$ python -q
>>> import numpy as np
>>> np.set_printoptions(precision=2, suppress=True, linewidth=100)
>>> F = np.load("mat.npy")
>>> print(F)
[[ 0 -2 -1  2  0 -1 -2  1 -3]
 [ 0  0 -3  1  0 -2 -3  1  1]
 [ 0  0  0  3 -3  2  3 -1  3]
 [ 0  0  0  0  2  0  0 -3  3]
 [ 0  0  0  0  0 -2 -1 -2 -3]
 [ 0  0  0  0  0  0  1  2 -1]
 [ 0  0  0  0  0  0  0 -2 -3]
 [ 0  0  0  0  0  0  0  0 -2]
 [ 0  0  0  0  0  0  0  0  0]]
>>> rng = np.random.default_rng(2654)
>>> lab = rng.permutation(9)
>>> print(lab)
[2 1 6 4 0 5 3 7 8]
>>> out = F[lab][:, lab]
>>> print(np.allclose(out, F))
False
>>> print(np.round(np.linalg.det(out), 2), round(float(np.linalg.det(F[lab])), 2))
0.0 0.0
>>> print(np.trace(out))
0
>>> print(np.round(np.linalg.det(F), 2))
0.0
>>> F.inv()
Traceback (most recent call last):
  File "<python-input-12>", line 1, in <module>
    F.inv()
    ^^^^^
AttributeError: 'numpy.ndarray' object has no attribute 'inv'
>>> print((F - F.T) / 2)
[[ 0.  -1.  -0.5  1.   0.  -0.5 -1.   0.5 -1.5]
 [ 1.   0.  -1.5  0.5  0.  -1.  -1.5  0.5  0.5]
 [ 0.5  1.5  0.   1.5 -1.5  1.   1.5 -0.5  1.5]
 [-1.  -0.5 -1.5  0.   1.   0.   0.  -1.5  1.5]
 [ 0.   0.   1.5 -1.   0.  -1.  -0.5 -1.  -1.5]
 [ 0.5  1.  -1.   0.   1.   0.   0.5  1.  -0.5]
 [ 1.   1.5 -1.5  0.   0.5 -0.5  0.  -1.  -1.5]
 [-0.5 -0.5  0.5  1.5  1.  -1.   1.   0.  -1. ]
 [ 1.5 -0.5 -1.5 -1.5  1.5  0.5  1.5  1.   0. ]]
>>> print(np.sort(np.abs(np.linalg.eigvals(F))))
[0. 0. 0. 0. 0. 0. 0. 0. 0.]
>>> print(np.trace(F))
0
>>> print(np.allclose(F @ F.T, F.T @ F))
False
>>> E = np.load("block2.npy")
>>> print(E)
[[  6.54  -1.69   2.74  -0.69   2.4   12.41  -2.16   8.48   3.05   9.45   0.19   3.21   1.05]
 [ -2.46  -6.1    8.61   3.15 -11.47   2.92   3.07   8.98  -3.64  -2.26  -3.34   1.53  -3.3 ]
 [  8.1   -5.27   2.22  -0.83  -1.     0.69   5.27  -6.7   -5.06   1.51  -6.32   1.7  -12.49]
 [ -7.98   8.57  -2.66   0.97   6.54  -0.66   8.25  -3.14  -6.93   0.41   5.73  -6.5   -3.22]
 [ 14.61  -0.71   2.51  -0.7   -0.68  -5.52  -3.67  -3.62  -7.89  -4.02   6.21   1.47   1.66]
 [  9.85   2.63   0.16  -7.08   0.    -3.38 -10.87  -6.74   2.63   3.63  -1.12  -2.99   6.37]
 [ -4.4    9.15   1.11   0.47  -3.51  -2.57   0.92  -9.07  -4.27   0.19  11.21  -4.56   5.37]
 [  6.31   0.12  -6.62  -2.11   0.21  -6.13  -9.73  -0.4    4.81   4.45   8.84  -7.61  -0.69]
 [ -5.54  -0.75  -8.89  -6.28  -0.32   3.64  -1.56  -3.66  -7.31 -11.33   4.15  -4.63  -0.81]
 [  9.96  -2.29  12.8    3.4    5.02   1.15   3.11  -3.03   8.16  -0.05   1.3    0.51   2.48]
 [  7.83  -4.2    1.23   0.56   7.07  -2.47  -2.73  -6.65  -4.8   -9.28   6.02   4.51   6.76]
 [ -0.29   6.91  -6.25  -3.28  10.27   7.49   5.51  -4.41  -5.04  -0.7    4.35   1.95   6.5 ]
 [ -4.48  -4.04  -9.93   5.37  -2.63   3.85   3.95   2.84  -3.39  -1.52   2.45  -9.3    9.2 ]
 [ -2.17  -1.43  11.47   6.16   3.53  -3.04   4.22  -5.13  -1.28  -0.43   6.98   8.44   5.99]
 [  6.09   3.15   6.55  -0.99   3.96  -4.29  -2.26  -8.61   0.08  -2.43 -12.51   1.18   5.66]
 [  3.36 -10.58   0.61 -10.51  -0.48   1.62  -4.09   1.78  -1.2    8.64  -4.82  -6.44   1.55]
 [ -5.49   1.23  -1.55   0.11 -10.76  11.18  -0.64  -3.72   8.77   2.64   4.75  -1.26   1.66]
 [ -4.    -2.45   4.12   9.77   5.87   6.19  -8.72  -0.65  -4.28   4.39   4.3    6.26  -4.58]
 [  2.86 -13.24  -3.47  10.38  -0.33  -0.85   3.1   -0.8    2.12  -3.31  -3.27   7.14  -2.92]
 [ -6.27   3.65   0.74  -0.37   1.49  -1.84 -12.15   1.72   9.95  -5.72   1.72  -6.16  -4.24]
 [ -0.05   0.87  -6.16   4.95  -7.15  11.92  -1.61   6.41  -2.82  -4.07   5.61   5.41   3.83]
 [ 15.08  -2.49   7.26  -2.15   1.82   0.    -2.41  -0.04   0.02  -1.25  -8.4    2.34   4.71]
 [  8.34   0.74  -5.04   8.65   1.74  -0.24   2.89   5.01  -7.49   1.35  -3.41   5.38  -9.73]
 [  1.32  13.92   3.47  -0.13  -7.12   5.71  -1.98  -8.85   1.17  -4.15   0.9   -1.22  -2.45]
 [  5.76   8.38   6.08  -7.35   2.22  -1.55   8.42  -3.67  -1.4   -0.35   5.34   3.26  -8.52]
 [ -5.44   8.37  -2.07   0.11  -3.35   6.84  -7.63   0.85   6.17   9.65   1.55   1.21   6.64]
 [ -7.57   4.55   4.53  -0.47  -4.24  -2.73  -0.15  -3.97 -11.51  -5.32   5.37   6.89  -4.81]
 [ -7.59  -4.71  -6.57   3.56  12.56  -0.09   4.51  -1.17  -7.49   4.18   1.57  -1.94  -2.2 ]
 [  8.28  11.53   2.87  -5.9   -4.23  -1.73  -3.16   9.09   2.58  -1.17  -3.25  -4.    -2.7 ]
 [ -4.99  12.41   1.24  -4.83   4.86   8.74  -5.17  -2.68  -4.39  -0.62   0.75  -2.62   5.93]
 [  4.04 -11.47   3.41   6.63  -4.55  -1.17   1.41  -0.74   8.2    5.71  -7.07   4.27  -1.95]
 [ -9.43   0.03  -4.15   7.7   -5.44  -6.77   6.78  -5.92  -4.84  -3.17   2.2   -6.03  -1.84]]
>>> out = np.c_[E[:, :10] @ np.array([[-3, 2, -2, -2, 3, -2, -3, 0, 2, -3],
...     [2, -3, 1, 2, -3, 2, -2, 1, 2, 2],
...     [3, 2, 0, -1, -2, 0, 0, 1, 0, 2],
...     [-1, 2, -2, -1, -2, -1, 0, -3, -3, 1],
...     [1, 3, 0, -2, 3, 2, -2, 0, 0, 3],
...     [0, 3, 2, 3, 1, 0, 2, 3, -1, 2],
...     [-1, 0, -1, 1, 2, -3, -2, -1, 1, 1],
...     [-1, -2, 1, 1, -2, 2, 2, 1, 0, -2],
...     [2, -3, 2, 2, -2, 1, 0, -2, 2, 0],
...     [-2, -3, -3, 3, 2, 1, 3, 1, -2, 3]]), np.array([1, 0, 3, 0, 3, 1, 0, 3, 1, 2, 1, 0, 0, 1, 0, 3, 0, 3, 0, 1, 0, 2, 0, 1, 3, 1, 2, 1, 0, 3, 0, 1])]
>>> print(out)
[[-30.81  12.22  -0.18  54.69  31.72  24.97  53.41  54.34 -15.6   23.04   1.  ]
 [ -8.42  10.99   3.77  10.65 -53.15 -30.52  53.4   12.75 -29.18 -34.69   0.  ]
 [-40.06  57.91 -45.05 -31.08  72.1  -60.67 -29.79   1.17  -0.41  -9.65   3.  ]
 [ 18.88  -1.57  -5.21  12.21  10.15   7.66 -29.15   3.9   -7.5   70.79   0.  ]
 [-38.15  59.34 -43.24 -82.78  42.42 -39.44 -64.05  -0.85  24.01 -62.5    3.  ]
 [ -1.12 -17.47 -11.17 -19.12  25.86  18.03 -22.42  16.39  36.71 -24.31   1.  ]
 [ 30.08 -20.95  -7.23   8.71 -28.01  -5.37 -22.63  -0.12   2.66  38.15   0.  ]
 [-25.38 -49.94 -14.94  -9.62  11.15  27.8    0.16 -14.4   16.31 -41.25   3.  ]
 [  7.67  34.03  47.44 -17.52  14.81  -6.06 -12.15  21.31   9.1  -30.85   1.  ]
 [ 21.9   59.43 -16.38 -31.04  16.42 -25.14 -45.47 -18.75  23.52  20.92   2.  ]
 [ -3.35 101.18 -11.6  -94.22  50.13 -29.67 -69.85 -15.66  14.28 -29.87   1.  ]
 [ -0.29  38.95  11.13  14.78  64.28   7.13 -40.45  32.43  12.42  56.93   0.  ]
 [-42.96   6.75  -1.45  17.7    9.72 -20.83  27.7  -14.38 -36.79 -15.61   0.  ]
 [ 34.64  52.07 -26.11 -37.09  -9.53 -22.25 -23.76 -24.78 -20.12  50.45   1.  ]
 [ 28.52  37.13 -14.53 -50.23  12.97  -9.76 -61.06  -9.14  28.5   11.11   0.  ]
 [-36.75  -3.8  -15.49   9.05  69.74   4.94  52.94  43.33  -8.3  -20.46   3.  ]
 [ 20.03 -43.08  40.89  91.04 -44.48  -2.3   59.65  14.91  -8.41  20.74   0.  ]
 [  7.59  64.28 -15.27  -8.72  -7.43  30.04  46.85  11.95 -74.46  60.85   3.  ]
 [-47.62  60.89 -31.15 -44.39  29.58 -55.33  -0.87 -61.85 -37.09 -39.54   0.  ]
 [ 71.96 -39.93  64.18   3.28 -86.95  67.31  15.43 -11.77  16.9   -4.74   1.  ]
 [-30.99  17.03  29.5   40.06 -28.41  -6.65  40.38  25.21 -24.24 -29.73   0.  ]
 [-19.48  57.08 -22.19 -50.05  40.67 -23.43 -42.91  12.3   31.76 -38.47   2.  ]
 [-71.15  34.58 -50.63 -26.04  34.   -25.16 -22.17 -12.52 -22.34 -23.31   0.  ]
 [ 48.77 -10.03  30.88  32.29 -57.03  -3.65 -32.33  21.55  33.82  24.02   1.  ]
 [ 20.44  -1.56  -5.38  -1.68  26.07 -17.32 -66.81  22.22  58.2   22.56   3.  ]
 [ 23.21 -78.6   24.58  91.31 -50.72  61.22  65.87  32.28 -15.9   52.28   1.  ]
 [ 33.37  16.85   4.29 -22.63 -39.91  -8.09  -6.97  16.18 -14.43  14.05   2.  ]
 [-24.04  42.61 -30.03 -15.72  69.67   8.14   8.07  -8.75 -54.02  60.66   1.  ]
 [ 10.07 -64.38  24.23  20.38 -50.11  33.01 -21.91  32.83  63.39 -42.94   0.  ]
 [ 53.51   6.8   45.1   36.4  -19.14  54.49   1.03  65.01   7.88  67.83   3.  ]
 [-31.7    5.16 -38.03  -1.27  10.95 -38.55  30.41 -44.3  -27.19 -17.58   0.  ]
 [ -1.44 -12.61 -22.92 -12.39 -29.83 -39.85  -9.34 -53.72 -31.69   7.     1.  ]]
>>> print(np.round(np.linalg.lstsq(E, out[:, 0])[0], 2) + 0)
[-3.  2.  3. -1.  1.  0. -1. -1.  2. -2.  0.  0.  0.]
>>> print(np.linalg.matrix_rank(np.c_[E, out]))
14
>>> print(np.linalg.matrix_rank(out))
11
